$ python3 -q
>>> import numpy as np
>>> np.set_printoptions(suppress=True, linewidth=100)
>>> E = np.load("a.npy")
>>> print(E)
[[ 2.37 -3.96 -1.2   1.51]
 [ 2.34 -1.74 -2.57 -3.15]
 [ 1.57 -0.17  0.06 -4.74]
 [-2.21  4.44 -0.44 -0.41]
 [ 1.41  1.78 -4.43  0.47]
 [ 3.37 -0.3   3.27  1.71]
 [-3.7   0.46 -0.06 -3.33]
 [ 0.93  1.96 -0.48  4.48]
 [-2.75 -3.26  0.77 -2.49]
 [-0.21  4.23 -1.57 -2.14]
 [-2.85 -1.21  3.91 -0.35]
 [ 1.    0.21 -1.88 -4.52]
 [ 0.88  4.41 -0.6  -2.09]
 [ 3.   -0.7  -1.06  3.79]
 [-2.82  1.69 -3.76  0.09]
 [ 2.17  2.64 -1.37 -3.38]
 [ 0.35 -0.08 -4.9   0.94]
 [-1.61  2.79 -1.1  -3.66]
 [-1.02 -0.43 -1.97  4.46]
 [ 0.4  -2.81  3.62 -1.97]
 [ 0.64  2.14  0.36  4.46]
 [-3.74  0.51 -1.63  2.84]
 [-1.05  4.61 -0.24  1.61]
 [-0.03 -3.55  0.36 -3.5 ]]
>>> z = E[:, 3] > np.median(E[:, 3])
>>> r0 = E[z].mean(axis=0) - E[~z].mean(axis=0)
>>> r0.round(2)
array([ 0.23, -0.14, -0.61,  5.12])
>>> np.round((((E - E.mean(axis=0)) @ r0 > 0) == z).mean(), 2)
np.float64(0.96)
>>> ((E - E.mean(axis=0)) @ r0 > 0).astype(int)
array([1, 0, 0, 0, 1, 1, 0, 1, 0, 0, 0, 0, 0, 1, 1, 0, 1, 0, 1, 0, 1, 1, 1, 0])
>>> r0 = np.array([1, 0, 2])
>>> print(np.round(np.cross(E[5, :3], E[10, :3]), 2))
[  2.78 -22.5   -4.93]
>>> M2 = np.array([[0, 0, -5, -3, -2, -2],
...     [1, 5, -3, -5, 5, 4],
...     [-3, -2, -1, 4, 3, -5],
...     [-5, -3, 3, 1, -4, -3],
...     [3, -5, -4, -2, 4, 3],
...     [2, 5, -4, -3, 4, 1]])
>>> arr = M2 - M2.T
>>> arr
array([[  0,  -1,  -2,   2,  -5,  -4],
       [  1,   0,  -1,  -2,  10,  -1],
       [  2,   1,   0,   1,   7,  -1],
       [ -2,   2,  -1,   0,  -2,   0],
       [  5, -10,  -7,   2,   0,  -1],
       [  4,   1,   1,   0,   1,   0]])
>>> left, s, Vh = np.linalg.svd(arr, full_matrices=False)
>>> np.round(left.T @ left, 2) + 0
array([[1., 0., 0., 0., 0., 0.],
       [0., 1., 0., 0., 0., 0.],
       [0., 0., 1., 0., 0., 0.],
       [0., 0., 0., 1., 0., 0.],
       [0., 0., 0., 0., 1., 0.],
       [0., 0., 0., 0., 0., 1.]])
>>> np.round(s / s[0], 2)
array([1.  , 1.  , 0.33, 0.33, 0.12, 0.12])
>>> left.shape, s.shape, Vh.shape
((6, 6), (6,), (6, 6))
>>> np.round(np.cumsum(s ** 2) / np.sum(s ** 2), 2)
array([0.45, 0.89, 0.94, 0.99, 0.99, 1.  ])
>>> print(np.round(left.T @ arr @ Vh.T, 2) + 0)
[[13.74  0.    0.    0.    0.    0.  ]
 [ 0.   13.74  0.    0.    0.    0.  ]
 [ 0.    0.    4.51  0.    0.    0.  ]
 [ 0.    0.    0.    4.51  0.    0.  ]
 [ 0.    0.    0.    0.    1.68  0.  ]
 [ 0.    0.    0.    0.    0.    1.68]]
>>> x0 = np.array([1, 2, 2, 3, 3, 2])
>>> target = arr @ x0
>>> target
array([-23,  21,  26,  -6, -25,  11])
>>> np.round(np.linalg.solve(arr, target), 2)
array([1., 2., 2., 3., 3., 2.])
>>> np.round(np.linalg.solve(arr, 2 * target), 2)
array([2., 4., 4., 6., 6., 4.])
>>> np.round(np.linalg.solve(arr, target + arr[:, 0]), 2)
array([2., 2., 2., 3., 3., 2.])
>>> rng = np.random.default_rng(99)
>>> z = rng.permutation(6)
>>> M2 = arr[:, z] * rng.choice([-1, 1], 6)
>>> M2
array([[  0,   2,   5,  -4,  -2,   1],
       [  1,  -2, -10,  -1,  -1,   0],
       [  2,   1,  -7,  -1,   0,  -1],
       [ -2,   0,   2,   0,  -1,  -2],
       [  5,   2,   0,  -1,  -7,  10],
       [  4,   0,  -1,   0,   1,  -1]])
>>> left, _, Vh = np.linalg.svd(arr.T @ M2)
>>> print(np.round(left @ Vh, 2) + 0)
[[ 1.  0.  0.  0.  0.  0.]
 [ 0.  0.  0.  0.  0. -1.]
 [ 0.  0.  0.  0.  1.  0.]
 [ 0.  1.  0.  0.  0.  0.]
 [ 0.  0. -1.  0.  0.  0.]
 [ 0.  0.  0.  1.  0.  0.]]
>>> np.round(np.linalg.lstsq(arr, M2)[0], 2) + 0
array([[ 1.,  0.,  0.,  0.,  0.,  0.],
       [ 0.,  0.,  0.,  0.,  0., -1.],
       [ 0.,  0.,  0.,  0.,  1.,  0.],
       [ 0.,  1.,  0.,  0.,  0.,  0.],
       [ 0.,  0., -1.,  0.,  0.,  0.],
       [ 0.,  0.,  0.,  1.,  0.,  0.]])
>>> m1 = np.load("dump.npy")
>>> m1
array([[ 0,  4,  4],
       [ 0,  0, -2],
       [ 0,  0,  0]])
>>> [round(float(x), 2) for x in np.linalg.svd(m1, compute_uv=False)[:3]]
[5.84, 1.37, 0.0]
>>> print(round(np.linalg.norm(m1, 2) / np.linalg.norm(m1), 2))
0.97
>>> print(np.unique(m1.round(6), axis=0).shape)
(3, 3)
>>> np.allclose(m1[:-1].T @ np.linalg.lstsq(m1[:-1].T, m1[-1])[0], m1[-1])
True
>>> C = E[[6, 11]].astype(float)
>>> for _ in range(5):
...     z = np.linalg.norm(E[:, None] - C, axis=-1).argmin(axis=1)
...     C = np.array([E[z == j].mean(axis=0) for j in range(2)])
... 
>>> z
array([1, 1, 1, 0, 0, 1, 0, 0, 1, 0, 0, 1, 0, 1, 0, 1, 1, 0, 0, 1, 0, 0, 0, 1])
>>> C.round(2)
array([[-1.18,  2.11, -0.92,  0.49],
       [ 1.25, -1.25, -0.45, -1.44]])
>>> print(np.bincount(z))
[13 11]
>>> np.round(C[1] - C[0], 2)
array([ 2.43, -3.35,  0.48, -1.93])
>>> J = np.array([[-2.09, -1.16, -3.04, -2.94, -2.04, -0.97],
...     [-0.03, 0.01, 0.18, 0.13, 0.0, -0.1],
...     [-3.87, -1.89, -6.18, -5.94, -3.96, -2.03]])
>>> x0 = np.array([0, 3, 0, 3, 0, 3])
>>> h1 = np.maximum(J @ x0, 0)
>>> np.maximum(J @ x0, 0) - np.maximum(-J @ x0, 0)
array([-15.21,   0.12, -29.58])
>>> print(np.round(np.tanh(J @ x0), 2))
[-1.    0.12 -1.  ]
>>> round(float(np.linalg.norm(J, 2) / np.linalg.norm(J)), 2)
1.0
>>> np.argsort(-np.linalg.norm(J, axis=0).round(6), kind="stable")[:3]
array([2, 3, 4])
>>> np.linalg.matrix_rank(J, rtol=0.1)
np.int64(1)
>>> arr[0] @ arr[1]
np.int64(-48)
>>> round(np.linalg.norm(arr, 1), 2), round(np.linalg.norm(arr, np.inf), 2)
(np.float64(25.0), np.float64(25.0))
>>> t3 = np.stack([J, 2 * J, J[::-1]])
>>> np.round(np.einsum("bij,cij->bc", t3, t3), 2)
array([[140.59, 281.18, 113.22],
       [281.18, 562.36, 226.44],
       [113.22, 226.44, 140.59]])
>>> np.round(np.linalg.norm(t3, axis=(1, 2)), 2)
array([11.86, 23.71, 11.86])
>>> np.linalg.matrix_rank(t3.reshape(3, -1))
np.int64(2)
>>> np.linalg.matrix_rank(t3)
array([3, 3, 3])
>>> d = np.linalg.norm(E[:, None] - E[None], axis=-1)
>>> d.shape
(24, 24)
>>> d.mean(axis=1).argmax()
np.int64(5)
>>> d[:5, :5].round(2)
array([[0.  , 5.34, 7.46, 9.79, 6.74],
       [5.34, 0.  , 3.54, 8.42, 5.46],
       [7.46, 3.54, 0.  , 7.39, 7.15],
       [9.79, 8.42, 7.39, 0.  , 6.07],
       [6.74, 5.46, 7.15, 6.07, 0.  ]])
>>> print(np.unravel_index(d.round(6).argmax(), d.shape))
(np.int64(6), np.int64(13))
>>> data = -3 * np.eye(5) + np.eye(5, k=1)
>>> data
array([[-3.,  1.,  0.,  0.,  0.],
       [ 0., -3.,  1.,  0.,  0.],
       [ 0.,  0., -3.,  1.,  0.],
       [ 0.,  0.,  0., -3.,  1.],
       [ 0.,  0.,  0.,  0., -3.]])
>>> M2 = np.c_[E[:, :1] @ np.array([[3]]), np.array([2, -1, -2, 1, 0, -1, 0, 2, -1, -2, 0, -1, -1, -1, 1, 0, 1, 2, 1, 2, -2, -1, 2, 2])]
>>> print(M2.round(2))
[[  7.11   2.  ]
 [  7.02  -1.  ]
 [  4.71  -2.  ]
 [ -6.63   1.  ]
 [  4.23   0.  ]
 [ 10.11  -1.  ]
 [-11.1    0.  ]
 [  2.79   2.  ]
 [ -8.25  -1.  ]
 [ -0.63  -2.  ]
 [ -8.55   0.  ]
 [  3.    -1.  ]
 [  2.64  -1.  ]
 [  9.    -1.  ]
 [ -8.46   1.  ]
 [  6.51   0.  ]
 [  1.05   1.  ]
 [ -4.83   2.  ]
 [ -3.06   1.  ]
 [  1.2    2.  ]
 [  1.92  -2.  ]
 [-11.22  -1.  ]
 [ -3.15   2.  ]
 [ -0.09   2.  ]]
>>> np.linalg.matrix_rank(np.c_[E, M2])
np.int64(5)
>>> np.linalg.matrix_rank(M2)
np.int64(2)
>>> print(np.round(np.linalg.norm(M2 - E @ np.linalg.lstsq(E, M2)[0], axis=0), 2) + 0)
[0.   6.63]
>>> O, V = np.linalg.qr(data[:, :3])[0], np.linalg.qr(data[:, 3:])[0]
>>> s = np.linalg.svd(O.T @ V, compute_uv=False)
>>> (s > 0.9).sum()
np.int64(0)
>>> s.round(2) + 0
array([0.33, 0.  ])
>>> round(np.linalg.norm(O @ O.T - V @ V.T, 2), 2)
np.float64(1.0)
>>> np.round(np.degrees(np.arccos(s.clip(0, 1))), 2)
array([70.64, 90.  ])
>>> z = rng.permutation(5)
>>> M2 = data[:, z] * rng.choice([-1, 1], 5)
>>> M2
array([[ 0., -1., -3., -0., -0.],
       [ 0.,  3.,  0., -1., -0.],
       [ 1., -0.,  0.,  3., -0.],
       [-3., -0.,  0., -0., -1.],
       [ 0., -0.,  0., -0.,  3.]])
>>> left, _, Vh = np.linalg.svd(data.T @ M2)
>>> z
array([3, 1, 0, 2, 4])
>>> feats = np.load("block3.npy")
>>> feats
array([[ 0.81,  0.7 , -0.99, -0.96,  0.98],
       [-0.64,  0.32,  1.  ,  0.85, -0.98],
       [-0.01, -0.21, -0.99, -0.95,  0.98],
       [ 0.84,  0.33, -0.41,  0.8 , -0.5 ],
       [-0.99, -0.87, -0.12, -0.93,  0.82],
       [ 0.99,  1.  ,  1.  ,  0.97, -1.  ],
       [-0.99, -1.  , -0.99,  0.13,  0.76],
       [-0.68, -0.55, -0.99, -0.98,  0.98],
       [ 0.99,  0.87, -0.98,  0.25,  0.56],
       [-0.74, -0.97, -1.  ,  0.24,  0.8 ],
       [-0.91, -0.78,  1.  ,  0.97, -0.99],
       [-0.85, -0.78, -0.98, -0.96,  0.98],
       [ 0.86,  0.99,  1.  ,  0.45, -0.96],
       [-1.  , -0.99,  0.58, -0.17, -0.07],
       [ 0.92,  0.68, -1.  , -0.95,  0.99],
       [ 0.2 ,  0.27, -0.12, -0.33,  0.25],
       [-0.06,  0.64, -1.  , -1.  ,  1.  ],
       [ 1.  ,  1.  , -0.97, -1.  ,  0.99],
       [-1.  , -1.  , -0.91,  0.4 ,  0.38]])
>>> cen = (feats - feats.mean(axis=0)) / feats.std(axis=0)
>>> np.argwhere(np.abs(cen) > 2)
array([], shape=(0, 2), dtype=int64)
>>> np.round(cen.std(axis=0), 2)
array([1., 1., 1., 1., 1.])
>>> coef = np.linalg.lstsq(np.delete(cen, 3, axis=1), cen[:, 3])[0]
>>> coef.round(2)
array([ 0.01, -0.22, -0.9 , -1.72])
